$ python -q
>>> import numpy as np
>>> np.set_printoptions(suppress=True, linewidth=160)
>>> rng = np.random.default_rng(60)
>>> M = np.array([[-4, -5, -4, 1],
...     [-4, 4, -1, 4],
...     [0, -4, 0, -5],
...     [4, 4, 3, -3],
...     [-5, 1, -4, -3],
...     [0, 1, -4, 0],
...     [-2, 1, -4, -5],
...     [2, -3, -5, -3],
...     [2, 5, 4, 4],
...     [4, 4, 0, 0],
...     [4, -1, 4, 5],
...     [1, -4, 3, -5],
...     [4, -1, 3, 2]]) * (rng.random((13, 4)) < 0.3)
>>> print(M)
[[ 0 -5 -4  0]
 [ 0  0  0  0]
 [ 0  0  0 -5]
 [ 0  0  0  0]
 [ 0  1  0 -3]
 [ 0  0 -4  0]
 [ 0  0  0  0]
 [ 0  0 -5 -3]
 [ 2  5  4  0]
 [ 4  0  0  0]
 [ 0  0  0  0]
 [ 0  0  0  0]
 [ 4 -1  0  0]]
>>> A2 = np.c_[M[:, :3] @ np.array([[-3, -3, -2], [-3, -2, -2], [-1, -1, 0]]), np.array([-2, -8, -2, 8, 6, 5, -2, 7, 4, -1, 8, -2, 7])]
>>> print(A2)
[[ 19  14  10  -2]
 [  0   0   0  -8]
 [  0   0   0  -2]
 [  0   0   0   8]
 [ -3  -2  -2   6]
 [  4   4   0   5]
 [  0   0   0  -2]
 [  5   5   0   7]
 [-25 -20 -14   4]
 [-12 -12  -8  -1]
 [  0   0   0   8]
 [  0   0   0  -2]
 [ -9 -10  -6   7]]
>>> print(np.linalg.matrix_rank(np.c_[M, A2]))
5
>>> print(np.round(np.linalg.norm(A2 - M @ np.linalg.lstsq(M, A2)[0], axis=0), 2) + 0)
[ 0.   0.   0.  16.4]
>>> cent = A2[[8, 7]].astype(float)
>>> for _ in range(3):
...     idx = np.linalg.norm(A2[:, None] - cent, axis=-1).argmin(axis=1)
...     cent = np.array([A2[idx == j].mean(axis=0) for j in range(2)])
... 
>>> print(idx)
[1 1 1 1 1 1 1 1 0 0 1 1 0]
>>> print(np.abs(cent[1] - cent[0]).argmax())
0
>>> feats = np.load("a.npy")
>>> print(feats)
[[4. 3. 0. 3. 0. 3. 0. 0. 3. 0.]
 [3. 4. 0. 3. 0. 3. 0. 0. 3. 0.]
 [0. 0. 4. 0. 0. 0. 0. 0. 0. 3.]
 [3. 3. 0. 4. 0. 3. 0. 0. 3. 0.]
 [0. 0. 0. 0. 4. 0. 3. 3. 0. 0.]
 [3. 3. 0. 3. 0. 4. 0. 0. 3. 0.]
 [0. 0. 0. 0. 3. 0. 4. 3. 0. 0.]
 [0. 0. 0. 0. 3. 0. 3. 4. 0. 0.]
 [3. 3. 0. 3. 0. 3. 0. 0. 4. 0.]
 [0. 0. 3. 0. 0. 0. 0. 0. 0. 4.]]
>>> ev, V = np.linalg.eigh(feats)
>>> x0 = np.array([1, 5, 5, 1, 1, 4, 2, 1, 5, 2])
>>> print(np.round(V * np.maximum(ev, 0) @ V.T, 2) + 0)
[[4. 3. 0. 3. 0. 3. 0. 0. 3. 0.]
 [3. 4. 0. 3. 0. 3. 0. 0. 3. 0.]
 [0. 0. 4. 0. 0. 0. 0. 0. 0. 3.]
 [3. 3. 0. 4. 0. 3. 0. 0. 3. 0.]
 [0. 0. 0. 0. 4. 0. 3. 3. 0. 0.]
 [3. 3. 0. 3. 0. 4. 0. 0. 3. 0.]
 [0. 0. 0. 0. 3. 0. 4. 3. 0. 0.]
 [0. 0. 0. 0. 3. 0. 3. 4. 0. 0.]
 [3. 3. 0. 3. 0. 3. 0. 0. 4. 0.]
 [0. 0. 3. 0. 0. 0. 0. 0. 0. 4.]]
>>> print(np.round(V * np.sqrt(ev) @ V.T, 2) + 0)
[[1.6  0.6  0.   0.6  0.   0.6  0.   0.   0.6  0.  ]
 [0.6  1.6  0.   0.6  0.   0.6  0.   0.   0.6  0.  ]
 [0.   0.   1.82 0.   0.   0.   0.   0.   0.   0.82]
 [0.6  0.6  0.   1.6  0.   0.6  0.   0.   0.6  0.  ]
 [0.   0.   0.   0.   1.72 0.   0.72 0.72 0.   0.  ]
 [0.6  0.6  0.   0.6  0.   1.6  0.   0.   0.6  0.  ]
 [0.   0.   0.   0.   0.72 0.   1.72 0.72 0.   0.  ]
 [0.   0.   0.   0.   0.72 0.   0.72 1.72 0.   0.  ]
 [0.6  0.6  0.   0.6  0.   0.6  0.   0.   1.6  0.  ]
 [0.   0.   0.82 0.   0.   0.   0.   0.   0.   1.82]]
>>> print(x0 @ feats @ x0)
1066.0
>>> print(np.round(V * np.abs(ev) @ V.T, 2) + 0)
[[4. 3. 0. 3. 0. 3. 0. 0. 3. 0.]
 [3. 4. 0. 3. 0. 3. 0. 0. 3. 0.]
 [0. 0. 4. 0. 0. 0. 0. 0. 0. 3.]
 [3. 3. 0. 4. 0. 3. 0. 0. 3. 0.]
 [0. 0. 0. 0. 4. 0. 3. 3. 0. 0.]
 [3. 3. 0. 3. 0. 4. 0. 0. 3. 0.]
 [0. 0. 0. 0. 3. 0. 4. 3. 0. 0.]
 [0. 0. 0. 0. 3. 0. 3. 4. 0. 0.]
 [3. 3. 0. 3. 0. 3. 0. 0. 4. 0.]
 [0. 0. 3. 0. 0. 0. 0. 0. 0. 4.]]
>>> print(np.round(np.linalg.eigvalsh(feats[1:, 1:]), 2))
[ 1.  1.  1.  1.  1.  1.  7. 10. 13.]
>>> print(round(float(x0 @ feats @ x0 / (x0 @ x0)), 2), round(ev[0], 2), ev[-1])
10.35 1.0 16.0
